% ipython --no-banner

In [1]: import numpy as np

In [2]: from numpy import linalg as LA

In [3]: np.set_printoptions(precision=1, suppress=True, linewidth=200)

In [4]: def rnd(a):
   ...:     return np.round(a, 1) + 0
   ...: 

In [5]: A = np.load("layer0.npy")

In [6]: A
Out[6]: 
array([[-5,  9,  8, -2],
       [ 7, -3, -8, -7],
       [-6, -3,  0, -2],
       [-9,  0,  1, -7]])

In [7]: np.kron(np.eye(2, dtype=int), A)
Out[7]: 
array([[-5,  9,  8, -2,  0,  0,  0,  0],
       [ 7, -3, -8, -7,  0,  0,  0,  0],
       [-6, -3,  0, -2,  0,  0,  0,  0],
       [-9,  0,  1, -7,  0,  0,  0,  0],
       [ 0,  0,  0,  0, -5,  9,  8, -2],
       [ 0,  0,  0,  0,  7, -3, -8, -7],
       [ 0,  0,  0,  0, -6, -3,  0, -2],
       [ 0,  0,  0,  0, -9,  0,  1, -7]])

In [8]: np.einsum("ii->", A)
Out[8]: np.int64(-15)

In [9]: rnd(LA.eigvals(A))
Out[9]: array([-11.1+7.1j, -11.1-7.1j,   6.8+0.j ,   0.4+0.j ])

In [10]: np.einsum("ij,ji->", A, A)
Out[10]: np.int64(193)

In [11]: x = np.array([0, -1, 0, 0])

In [12]: rhs = A @ x

In [13]: beta, lr = np.zeros(4), 1 / LA.norm(A, 2) ** 2

In [14]: for i in range(40):
    ...:     beta -= lr * A.T @ (A @ beta - rhs)
    ...:     if i % 10 == 0: print(i, round(LA.norm(A @ beta - rhs), 1))
    ...: 
0 4.7
10 0.4
20 0.1
30 0.1

In [15]: rnd(LA.cond(A))
Out[15]: np.float64(64.9)

In [16]: left, sig, Vh = LA.svd(A)

In [17]: np.argmax(sig[:-1] / (sig[1:] + 1e-6)) + 1
Out[17]: np.int64(3)

In [18]: Y = left[:, :3] @ np.diag(sig[:3]) @ Vh[:3]

In [19]: rnd(LA.norm(A - Y, 2)), rnd(sig[3])
Out[19]: (np.float64(0.3), np.float64(0.3))

In [20]: rnd(LA.norm(A - Y) / LA.norm(A))
Out[20]: np.float64(0.0)

In [21]: E = np.loadtxt("block2.csv", delimiter=",")

In [22]: E
Out[22]: 
array([[-2., -1., -2., -1., -2., -1.],
       [-9., -9., -9., -9., -9., -9.],
       [-3.,  1., -3.,  1., -3.,  1.],
       [-2., -1., -2., -1., -2., -1.],
       [-9., -9., -9., -9., -9., -9.],
       [-3.,  1., -3.,  1., -3.,  1.]])

In [23]: # row 3 repeats row 0

In [24]: left, sig, Vh = LA.svd(E)

In [25]: evecs = Vh[:(sig > 1e-8).sum()]

In [26]: rng = np.random.default_rng(375)

In [27]: x = E[0] + 4 * E[2] + rng.integers(2) * np.eye(6)[3]

In [28]: x
Out[28]: array([-14.,   3., -14.,   3., -14.,   3.])

In [29]: np.allclose(evecs.T @ evecs @ x, x)
Out[29]: True

In [30]: rnd(np.diag(evecs.T @ evecs))
Out[30]: array([0.3, 0.3, 0.3, 0.3, 0.3, 0.3])

In [31]: rnd(evecs.T @ evecs)
Out[31]: 
array([[0.3, 0. , 0.3, 0. , 0.3, 0. ],
       [0. , 0.3, 0. , 0.3, 0. , 0.3],
       [0.3, 0. , 0.3, 0. , 0.3, 0. ],
       [0. , 0.3, 0. , 0.3, 0. , 0.3],
       [0.3, 0. , 0.3, 0. , 0.3, 0. ],
       [0. , 0.3, 0. , 0.3, 0. , 0.3]])

In [32]: u, v = E[3], E[4]

In [33]: u @ u
Out[33]: np.float64(15.0)

In [34]: u @ v
Out[34]: np.float64(81.0)

In [35]: p = (u @ v) / (u @ u) * u

In [36]: LA.matrix_rank(np.outer(u, v))
Out[36]: np.int64(1)

In [37]: rnd(v - p)
Out[37]: array([ 1.8, -3.6,  1.8, -3.6,  1.8, -3.6])

In [38]: rnd((v - p) @ u)
Out[38]: np.float64(0.0)

In [39]: p
Out[39]: array([-10.8,  -5.4, -10.8,  -5.4, -10.8,  -5.4])

In [40]: rnd(LA.norm(u + v) ** 2 + LA.norm(u - v) ** 2)
Out[40]: np.float64(1002.0)

In [41]: np.diff(E, axis=0)
Out[41]: 
array([[-7., -8., -7., -8., -7., -8.],
       [ 6., 10.,  6., 10.,  6., 10.],
       [ 1., -2.,  1., -2.,  1., -2.],
       [-7., -8., -7., -8., -7., -8.],
       [ 6., 10.,  6., 10.,  6., 10.]])

In [42]: rnd(LA.norm(E))
Out[42]: np.float64(32.6)

In [43]: np.abs(E).max()
Out[43]: np.float64(9.0)

In [44]: LA.rank(E)
Traceback (most recent call last):
  Cell In[44], line 1
    LA.rank(E)
AttributeError: module 'numpy.linalg' has no attribute 'rank'


In [45]: E.sum(axis=1)
Out[45]: array([ -9., -54.,  -6.,  -9., -54.,  -6.])

In [46]: rnd(E.mean(axis=0))
Out[46]: array([-4.7, -3. , -4.7, -3. , -4.7, -3. ])

In [47]: LA.matrix_rank(E)
Out[47]: np.int64(2)

In [48]: rk = LA.matrix_rank(E)

In [49]: rk
Out[49]: np.int64(2)

In [50]: N = LA.svd(E)[2][rk:].T

In [51]: rnd(N @ N.T)
Out[51]: 
array([[ 0.7,  0. , -0.3,  0. , -0.3,  0. ],
       [ 0. ,  0.7,  0. , -0.3,  0. , -0.3],
       [-0.3,  0. ,  0.7,  0. , -0.3,  0. ],
       [ 0. , -0.3,  0. ,  0.7,  0. , -0.3],
       [-0.3,  0. , -0.3,  0. ,  0.7,  0. ],
       [ 0. , -0.3,  0. , -0.3,  0. ,  0.7]])

In [52]: LA.matrix_rank(E.T @ E), LA.matrix_rank(E @ E.T)
Out[52]: (np.int64(2), np.int64(2))

In [53]: np.allclose(E @ N, 0)
Out[53]: True

In [54]: rnd(np.trace(LA.pinv(E) @ E))
Out[54]: np.float64(2.0)

In [55]: np.abs(np.diag(LA.qr(E)[1])) > 1e-9
Out[55]: array([ True,  True, False, False, False, False])

In [56]: mat = np.load("mat.npy")

In [57]: mat
Out[57]: 
array([[ 0,  0,  0,  0],
       [ 1, -1,  0,  0],
       [ 1, -3, -1,  0],
       [ 0,  3,  0,  2]])

In [58]: # triangular, det is the product of the diagonal

In [59]: labels = rng.permutation(4)

In [60]: labels
Out[60]: array([2, 3, 1, 0])

In [61]: Y = mat[labels][:, labels]

In [62]: rnd(LA.det(Y)), rnd(LA.det(mat[labels]))
Out[62]: (np.float64(0.0), np.float64(0.0))

In [63]: rnd(np.sort(np.abs(LA.eigvals(Y))))
Out[63]: array([0., 1., 1., 2.])

In [64]: np.trace(Y)
Out[64]: np.int64(0)

In [65]: np.diag(Y)
Out[65]: array([-1,  2, -1,  0])

In [66]: np.allclose(Y, mat)
Out[66]: False

In [67]: left, sig, Vh = LA.svd(mat)

In [68]: evecs = Vh[:(sig > 1e-8).sum()]

In [69]: x = mat[1] + -3 * mat[0] + rng.integers(2) * np.eye(4)[2]

In [70]: x
Out[70]: array([ 1., -1.,  1.,  0.])

In [71]: rnd(LA.norm(x - evecs.T @ evecs @ x))
Out[71]: np.float64(0.7)

In [72]: rnd(evecs.T @ evecs)
Out[72]: 
array([[ 0.9, -0.1,  0.2,  0.2],
       [-0.1,  0.9,  0.2,  0.2],
       [ 0.2,  0.2,  0.5, -0.4],
       [ 0.2,  0.2, -0.4,  0.7]])

In [73]: LA.lstsq(mat[:-1].T, mat[-1])[2]
Out[73]: np.int32(2)

In [74]: rnd(np.trace(LA.pinv(mat) @ mat))
Out[74]: np.float64(3.0)

In [75]: np.unique(mat.round(6), axis=0).shape
Out[75]: (4, 4)

In [76]: np.abs(np.diag(LA.qr(mat)[1])) > 1e-9
Out[76]: array([ True,  True,  True, False])

In [77]: rnd(mat @ LA.pinv(mat) @ mat)
Out[77]: 
array([[ 0.,  0.,  0.,  0.],
       [ 1., -1.,  0.,  0.],
       [ 1., -3., -1.,  0.],
       [ 0.,  3.,  0.,  2.]])

In [78]: feats = np.load("test14.npy")

In [79]: feats
Out[79]: 
array([[ 1, -2,  1],
       [-2,  1, -2],
       [ 1, -2,  1]])

In [80]: th = np.radians(141)

In [81]: r_ = np.eye(3)

In [82]: r_[1, 1] = r_[2, 2] = np.cos(th)

In [83]: r_[1, 2], r_[2, 1] = -np.sin(th), np.sin(th)

In [84]: rnd(r_)
Out[84]: 
array([[ 1. ,  0. ,  0. ],
       [ 0. , -0.8, -0.6],
       [ 0. ,  0.6, -0.8]])

In [85]: Y = feats @ r_.T

In [86]: rnd(Y)
Out[86]: 
array([[ 1. ,  0.9, -2. ],
       [-2. ,  0.5,  2.2],
       [ 1. ,  0.9, -2. ]])

In [87]: rnd(LA.svd(feats, compute_uv=False)), rnd(LA.svd(Y, compute_uv=False))
Out[87]: (array([4.4, 1.4, 0. ]), array([4.4, 1.4, 0. ]))

In [88]: np.allclose(feats @ feats.T, Y @ Y.T)
Out[88]: True

In [89]: np.allclose(LA.norm(feats, axis=1), LA.norm(Y, axis=1))
Out[89]: True

In [90]: rnd(LA.det(r_)), rnd(np.trace(r_))
Out[90]: (np.float64(1.0), np.float64(-0.6))

In [91]: rnd(np.abs(Y - feats).max(axis=0))
Out[91]: array([0. , 2.9, 4.2])

In [92]: LA.cond(Y) > 100
Out[92]: np.True_

In [93]: data = np.array([[4, 5], [6, 7]])

In [94]: data
Out[94]: 
array([[4, 5],
       [6, 7]])

In [95]: left, sig, Vh = LA.svd(data, full_matrices=False)

In [96]: np.allclose(left * sig @ Vh, data)
Out[96]: True

In [97]: rnd(np.abs(Vh[0]))
Out[97]: array([0.6, 0.8])

In [98]: rnd(left.T @ data @ Vh.T)
Out[98]: 
array([[11.2,  0. ],
       [ 0. ,  0.2]])

In [99]: W1 = np.array([[3, -1, 0, 5, 3, -3], [0, 0, 4, 5, -3, -4]])

In [100]: beta = np.array([2, 2, 0, 2, 1, 3])

In [101]: act = np.maximum(data @ W1 + beta, 0)

In [102]: (act > 0).mean(axis=0)
Out[102]: array([1., 0., 1., 1., 0., 0.])

In [103]: act
Out[103]: 
array([[14,  0, 20, 47,  0,  0],
       [20,  0, 28, 67,  0,  0]])

In [104]: basis = np.array([[0, 9, 1],
     ...:     [-8, -5, -7],
     ...:     [3, 4, -5],
     ...:     [0, 2, 1],
     ...:     [3, 8, 8],
     ...:     [-7, -6, 5]])

In [105]: W1 @ basis
Out[105]: 
array([[ 38,  84,  24],
       [ 31,  26, -59]])

In [106]: F = np.load("sample4.npy")

In [107]: F
Out[107]: 
array([[ 8,  3, -2, -1],
       [-3, 15, -1, -1],
       [-1,  1,  3,  0],
       [ 3,  2,  3,  3]])

In [108]: x = np.array([5, 1, 4, 0])

In [109]: rhs = F @ x

In [110]: beta, lr = np.zeros(4), 1 / LA.norm(F, 2) ** 2

In [111]: for i in range(150):
     ...:     beta -= lr * F.T @ (F @ beta - rhs)
     ...:     if i % 50 == 0: print(i, round(LA.norm(F @ beta - rhs), 1))
     ...: 
0 32.9
50 2.3
100 1.3

In [112]: rnd(LA.cond(F))
Out[112]: np.float64(9.1)

In [113]: F[3] @ F[0]
Out[113]: np.int64(21)

In [114]: rnd(LA.norm(F, "nuc"))
Out[114]: np.float64(31.7)

In [115]: rnd(LA.norm(F[3], 1)), rnd(LA.norm(F[3], np.inf))
Out[115]: (np.float64(11.0), np.float64(3.0))

In [116]: rnd(LA.norm(F, axis=1))
Out[116]: array([ 8.8, 15.4,  3.3,  5.6])

In [117]: LA.norm(F, axis=1).argmax()
Out[117]: np.int64(1)

In [118]: proj = np.triu(np.array([[0, -1, -2, 1], [-1, 1, 0, -2], [-1, 0, -1, 0], [0, 2, 1, -2]]), 1) + np.eye(4)

In [119]: Y = proj @ F @ LA.inv(proj)

In [120]: proj @ F - F @ proj
Out[120]: 
array([[  8.,  -7.,  14.,   2.],
       [ -6.,  -7., -12.,  27.],
       [  0.,  -1.,  -2.,   3.],
       [  0.,   3.,   6.,   1.]])

In [121]: LA.matrix_rank(Y)
Out[121]: np.int64(4)

In [122]: rnd(LA.det(Y))
Out[122]: np.float64(1294.0)

In [123]: Y
Out[123]: 
array([[ 16.,   4.,  28.,  -5.],
       [ -9.,   2., -25.,   6.],
       [ -1.,   0.,   1.,   1.],
       [  3.,   5.,   9.,  10.]])

In [124]: w, evecs = LA.eigh(feats)

In [125]: x = np.array([-3, 5, -5])

In [126]: rnd(evecs * np.maximum(w, 0) @ evecs.T)
Out[126]: 
array([[ 1.3, -1.5,  1.3],
       [-1.5,  1.8, -1.5],
       [ 1.3, -1.5,  1.3]])

In [127]: np.abs(feats).sum(axis=1).max(), rnd(np.abs(w).max())
Out[127]: (np.int64(5), np.float64(4.4))

In [128]: rnd(x @ feats @ x / (x @ x)), rnd(w[0]), rnd(w[-1])
Out[128]: (np.float64(4.2), np.float64(-1.4), np.float64(4.4))

In [129]: rnd(LA.eigvalsh(feats[1:, 1:]))
Out[129]: array([-1.,  3.])

In [130]: rnd(evecs * np.abs(w) @ evecs.T)
Out[130]: 
array([[ 1.6, -1. ,  1.6],
       [-1. ,  2.6, -1. ],
       [ 1.6, -1. ,  1.6]])

In [131]: rnd(LA.norm(mat) ** 2 / LA.norm(mat, 2) ** 2)
Out[131]: np.float64(1.2)

In [132]: rnd(LA.norm(mat, axis=0))
Out[132]: array([1.4, 4.4, 1. , 2. ])

In [133]: rnd(LA.norm(mat, 2))
Out[133]: np.float64(4.7)

In [134]: LA.norm(mat, axis=1).argmax()
Out[134]: np.int64(3)

In [135]: rnd(LA.norm(mat, 1)), rnd(LA.norm(mat, np.inf))
Out[135]: (np.float64(7.0), np.float64(5.0))

In [136]: m1 = np.load("run10.npy")

In [137]: m1
Out[137]: 
array([[1. , 0. , 0. ],
       [0. , 0.5, 0.5],
       [0. , 0. , 1. ]])

In [138]: # splits into 2 blocks

In [139]: u, v = m1[1], m1[0]

In [140]: u @ v
Out[140]: np.float64(0.0)

In [141]: p = (u @ v) / (u @ u) * u

In [142]: p
Out[142]: array([0., 0., 0.])

In [143]: Y = data / LA.norm(data, axis=1, keepdims=True)

In [144]: G = Y @ Y.T

In [145]: rnd(LA.norm(Y, axis=1))
Out[145]: array([1., 1.])

In [146]: rnd(G)
Out[146]: 
array([[1., 1.],
       [1., 1.]])

In [147]: np.argwhere(np.triu(np.abs(G) > 0.95, 1))
Out[147]: array([[0, 1]])

In [148]: rnd(np.degrees(np.arccos(np.clip(G[0, 1], -1, 1))))
Out[148]: np.float64(1.9)

In [149]: proj = np.triu(np.array([[-3, 1, 1], [-4, -3, -3], [-5, 2, 1]]), 1) + np.eye(3)

In [150]: Y = proj @ m1 @ LA.inv(proj)

In [151]: np.poly(Y)
Out[151]: array([ 1. , -2.5,  2. , -0.5])

In [152]: proj @ m1 - m1 @ proj
Out[152]: 
array([[ 0. , -0.5,  0.5],
       [ 0. ,  0. , -1.5],
       [ 0. ,  0. ,  0. ]])

In [153]: rnd(LA.det(Y))
Out[153]: np.float64(0.5)

In [154]: M = np.load("x.npy")

In [155]: M
Out[155]: 
array([[-1.9,  2.1],
       [-0.2,  4.5],
       [-1.2, -1.2],
       [-0.6,  0.9]])

In [156]: O = m1.astype(float).copy()

In [157]: for j in range(3):
     ...:     O[:, j] -= O[:, :j] @ (O[:, :j].T @ O[:, j])
     ...:     O[:, j] /= LA.norm(O[:, j])
     ...: 

In [158]: O.T @ m1
Out[158]: 
array([[1. , 0. , 0. ],
       [0. , 0.5, 0.5],
       [0. , 0. , 1. ]])

In [159]: O.T @ O
Out[159]: 
array([[1., 0., 0.],
       [0., 1., 0.],
       [0., 0., 1.]])

In [160]: O
Out[160]: 
array([[1., 0., 0.],
       [0., 1., 0.],
       [0., 0., 1.]])
